% python3 -q
>>> import numpy as np
>>> import numpy.linalg as la
>>> np.set_printoptions(precision=2, suppress=True, linewidth=160, legacy="1.25")
>>> r0 = np.array([-1, -1, 3, 2]) + 0.5
>>> W0 = np.outer(r0, r0) / (r0 @ r0)
>>> W0
array([[ 0.01,  0.01, -0.09, -0.07],
       [ 0.01,  0.01, -0.09, -0.07],
       [-0.09, -0.09,  0.64,  0.46],
       [-0.07, -0.07,  0.46,  0.33]])
>>> # symmetric, so the eigenvalues are real
>>> w, evecs = la.eigh(W0)
>>> vec = np.array([8, 0, -6, 3])
>>> evecs * np.maximum(w, 0) @ evecs.T
array([[ 0.01,  0.01, -0.09, -0.07],
       [ 0.01,  0.01, -0.09, -0.07],
       [-0.09, -0.09,  0.64,  0.46],
       [-0.07, -0.07,  0.46,  0.33]])
>>> np.round(la.eigvalsh(W0[1:, 1:]), 2) + 0
array([0.  , 0.  , 0.99])
>>> round(vec @ W0 @ vec / (vec @ vec), 2), round(w[0], 2), round(w[-1], 2)
(0.15, -0.0, 1.0)
>>> (np.sign(evecs[:, -1].round(6)) == np.sign(evecs[0, -1].round(6))).astype(int)
array([1, 1, 0, 0])
>>> r = la.matrix_rank(W0)
>>> r
1
>>> null = la.svd(W0)[2][r:].T
>>> null @ null.T
array([[ 0.99, -0.01,  0.09,  0.07],
       [-0.01,  0.99,  0.09,  0.07],
       [ 0.09,  0.09,  0.36, -0.46],
       [ 0.07,  0.07, -0.46,  0.67]])
>>> np.round(W0 @ null, 2) + 0
array([[0., 0., 0.],
       [0., 0., 0.],
       [0., 0., 0.],
       [0., 0., 0.]])
>>> la.matrix_rank(W0.T @ W0), la.matrix_rank(W0 @ W0.T)
(1, 1)
>>> [int(la.matrix_rank(np.delete(W0, i, axis=0))) for i in range(4)]
[1, 1, 1, 1]
>>> print([int(la.matrix_rank(W0[:i])) for i in range(1, len(W0) + 1)])
[1, 1, 1, 1]
>>> np.allclose(W0 @ null, 0)
True
>>> arr = np.load("w.npy")
>>> arr
array([[ 6,  0],
       [ 1, -6],
       [-1, -7],
       [ 3, -6]])
>>> rng = np.random.default_rng(33590)
>>> A2 = arr + rng.integers(-2, 3, (4, 1)) @ rng.integers(-2, 3, (1, 2))
>>> print(A2)
[[ 6  0]
 [ 2 -4]
 [ 1 -3]
 [ 5 -2]]
>>> A2 - arr
array([[0, 0],
       [1, 2],
       [2, 4],
       [2, 4]])
>>> np.abs(A2 - arr).sum(axis=1)
array([0, 3, 6, 6])
>>> vec = np.array([0, 1])
>>> arr @ vec
array([ 0, -6, -7, -6])
>>> arr @ (2 * vec)
array([  0, -12, -14, -12])
>>> la.norm(arr @ vec) <= la.norm(arr, 2) * la.norm(vec) + 1e-9
True
>>> print(np.einsum("ij,j->i", arr, vec))
[ 0 -6 -7 -6]
>>> arr @ np.ones(2)
array([ 6., -5., -8., -3.])
>>> proj = arr @ la.solve(arr.T @ arr, arr.T)
>>> proj
array([[ 0.81,  0.02, -0.27,  0.29],
       [ 0.02,  0.3 ,  0.34,  0.31],
       [-0.27,  0.34,  0.49,  0.25],
       [ 0.29,  0.31,  0.25,  0.4 ]])
>>> np.diag(proj)
array([0.81, 0.3 , 0.49, 0.4 ])
>>> feats = np.array([[4.0, 1.0, 1.0], [1.0, 4.0, 1.0], [1.0, 1.0, 4.0]])
>>> # equal to its transpose
>>> O, evecs = la.qr(feats[:, :2])[0], la.qr(feats[:, 2:])[0]
>>> sigma = la.svd(O.T @ evecs, compute_uv=False)
>>> np.degrees(np.arccos(sigma.clip(0, 1)))
array([54.74])
>>> (sigma > 0.9).sum()
0
>>> sigma
array([0.58])
>>> A2 = np.array([[3, -6], [-8, 3], [-1, 4]])
>>> C = np.array([[-3, -2, 0], [0, -2, -1]])
>>> F = A2 @ C + 0.3 * rng.normal(size=(3, 3))
>>> F
array([[-9.33,  6.51,  6.32],
       [24.09,  9.73, -3.28],
       [ 2.6 , -5.68, -4.08]])
>>> vec = np.array([0, 3, 3])
>>> np.einsum("ij,j->i", F, vec)
array([ 38.5 ,  19.34, -29.29])
>>> (F * vec).sum(axis=1)
array([ 38.5 ,  19.34, -29.29])
>>> np.sign((F @ vec).round(6))
array([ 1.,  1., -1.])
>>> A2 = F / np.sqrt((F ** 2).mean(axis=1, keepdims=True))
>>> F - F.mean(axis=1, keepdims=True)
array([[-10.5 ,   5.34,   5.15],
       [ 13.91,  -0.45, -13.46],
       [  4.99,  -3.3 ,  -1.69]])
>>> la.matrix_rank(A2) == la.matrix_rank(F)
True
>>> left, sigma, Vt = la.svd(F, full_matrices=False)
>>> np.abs(left[:, 0]).round(6).argmax()
1
>>> print((sigma > 1e-8).sum())
3
>>> print(np.cumsum(sigma ** 2) / np.sum(sigma ** 2))
[0.82 1.   1.  ]
>>> np.round(left.T @ left, 2) + 0
array([[1., 0., 0.],
       [0., 1., 0.],
       [0., 0., 1.]])
>>> np.round(Vt @ Vt.T, 2) + 0
array([[1., 0., 0.],
       [0., 1., 0.],
       [0., 0., 1.]])
>>> vec = np.array([3, 3, -1])
>>> y = F @ vec
>>> b, lr = np.zeros(3), 1 / la.norm(F, 2) ** 2
>>> for i in range(10):
...     b -= lr * F.T @ (F @ b - y)
...     if i % 2 == 0: print(i, round(la.norm(F @ b - y), 2))
... 
0 17.25
2 10.51
4 6.4
6 3.91
8 2.4
>>> print(b)
[3.39 2.31 0.03]
>>> vec = np.array([-3, 3])
>>> y = arr @ vec
>>> np.round(la.pinv(arr) @ arr, 2) + 0
array([[1., 0.],
       [0., 1.]])
>>> la.lstsq(arr, y)[0]
array([-3.,  3.])
>>> y = y + 0.3 * rng.normal(size=4)
>>> print(y)
[-17.34 -20.79 -18.24 -27.03]
>>> b, *_ = la.lstsq(arr, y)
>>> print(b.round())
[-3.  3.]
>>> np.round(arr.T @ (y - arr @ b), 2) + 0
array([0., 0.])
>>> K = np.array([[0, 6, 8], [0, 0, 5], [0, 0, 0]])
>>> K
array([[0, 6, 8],
       [0, 0, 5],
       [0, 0, 0]])
>>> # triangular
>>> w1 = np.array([[2, 3, -4, 1, 5, 4], [-5, 4, 3, 0, 4, 4], [5, -5, 2, 5, 0, -3]])
>>> b = np.array([2, 1, 1, 2, -1, 0])
>>> hid = np.maximum(K @ w1 + b, 0)
>>> hid
array([[12,  0, 35, 42, 23,  0],
       [27,  0, 11, 27,  0,  0],
       [ 2,  1,  1,  2,  0,  0]])
>>> (hid > 0).astype(int)
array([[1, 0, 1, 1, 1, 0],
       [1, 0, 1, 1, 0, 0],
       [1, 1, 1, 1, 0, 0]])
>>> print(la.matrix_rank(hid))
3
>>> C = np.array([[0, 0, -2],
...     [1, 0, 2],
...     [1, 0, 1],
...     [-2, -1, 2],
...     [2, -2, 1],
...     [0, 2, -2]])
>>> (hid @ C).round(6).argmax(axis=1)
array([2, 2, 2])
>>> w1 @ C
array([[  7,  -3,  -3],
       [ 15,   0,  17],
       [-13, -11,  -2]])
>>> A2 = K + rng.integers(-2, 3, (3, 2)) @ rng.integers(-2, 3, (2, 3))
>>> print(A2)
[[ 1 10  9]
 [-2  0  3]
 [ 0  4  0]]
>>> np.abs(A2 - K).sum(axis=1)
array([6, 4, 4])
>>> la.matrix_rank(A2 - K, tol=1e-8)
2
>>> vec = np.array([-1, -1, 0])
>>> y = A2 @ vec
>>> y
array([-11,   2,  -4])
>>> la.solve(A2, A2[:, 0])
array([ 1.,  0., -0.])
>>> np.round(la.solve(A2, 2 * y), 2) + 0
array([-2., -2.,  0.])
>>> r = la.matrix_rank(K)
>>> r
2
>>> null = la.svd(K)[2][r:].T
>>> print(null @ null.T)
[[1. 0. 0.]
 [0. 0. 0.]
 [0. 0. 0.]]
>>> K @ null
array([[0.],
       [0.],
       [0.]])
>>> X = np.array([[3, -3], [-1, 1]])
>>> # rank 1
>>> A2 = X[0, 0] * X[1:] - np.outer(X[1:, 0], X[0])
>>> A2
array([[0, 0]])
>>> X[:, 0] / X[0, 0]
array([ 1.  , -0.33])
>>> np.unique(X.round(6), axis=0).shape
(2, 2)
>>> np.abs(np.diag(la.qr(X)[1])) > 1e-9
array([ True, False])
>>> r = la.matrix_rank(X)
>>> r
1
>>> null = la.svd(X)[2][r:].T
>>> [int(la.matrix_rank(X[:, :j + 1])) for j in range(2)]
[1, 1]
>>> A2 = X / la.norm(X, axis=1, keepdims=True)
>>> G = A2 @ A2.T
>>> (np.abs(G) > 0.9).astype(int)
array([[1, 1],
       [1, 1]])
>>> np.degrees(np.arccos(np.clip(G[0, 1], -1, 1)))
180.0
>>> G
array([[ 1., -1.],
       [-1.,  1.]])
>>> np.argwhere(np.triu(np.abs(G) > 0.95, 1))
array([[0, 1]])
>>> G[0]
array([ 1., -1.])
>>> M = np.load("test18.npy")
>>> M
array([[ 27.36,  16.87,   5.09],
       [-13.26, -12.9 ,   5.96],
       [ 15.49,   7.8 ,  -4.9 ],
       [ -4.5 ,   2.44,  -1.97],
       [  9.32,   4.03,   2.85],
       [ 10.19,  15.13, -12.41],
       [ -4.64,   4.26,   0.62],
       [ -3.45,  -7.04,   4.02],
       [ -8.04,  -8.2 ,   6.85],
       [ -2.44,   2.71,  -3.39],
       [ -6.75,   4.26,  -1.91],
       [ 16.24,   8.24,   2.78],
       [ -6.89, -11.51,   0.27],
       [ -9.37,  -0.55,   0.08],
       [ 15.66,   6.19,  -5.85],
       [-15.05,  -2.14,   1.93],
       [ -4.25,  -6.55,  -1.99],
       [ -2.5 ,  -1.69,   5.1 ],
       [ -7.18,  -3.77,  -0.8 ],
       [-19.8 ,  -7.54,  -5.01],
       [  7.76,  11.54,  -6.51],
       [ 14.42,   8.77,  -2.9 ]])
>>> th = np.radians(72)
>>> R = np.eye(3)
>>> R[1, 1] = R[0, 0] = np.cos(th)
>>> R[1, 0], R[0, 1] = -np.sin(th), np.sin(th)
>>> R
array([[ 0.31,  0.95,  0.  ],
       [-0.95,  0.31,  0.  ],
       [ 0.  ,  0.  ,  1.  ]])
>>> A2 = M @ R.T
>>> np.allclose(M @ M.T, A2 @ A2.T)
True
>>> print(np.allclose(la.norm(M, axis=1), la.norm(A2, axis=1)))
True
>>> la.svd(M, compute_uv=False), la.svd(A2, compute_uv=False)
(array([65.41, 24.87, 14.5 ]), array([65.41, 24.87, 14.5 ]))
>>> m1 = np.loadtxt("sample1.csv", delimiter=",")
>>> m1
array([[ 1., -1.,  1., -1.],
       [ 1.,  0.,  0.,  0.]])
>>> A2 = m1 / la.norm(m1, axis=1, keepdims=True)
>>> G = A2 @ A2.T
>>> G[0]
array([1. , 0.5])
>>> (np.abs(G) > 0.9).astype(int)
array([[1, 0],
       [0, 1]])
>>> round(np.degrees(np.arccos(np.clip(G[0, 1], -1, 1))), 2)
60.0
>>> (G - 2 * np.eye(2)).round(6).argmax(axis=1)
array([1, 0])
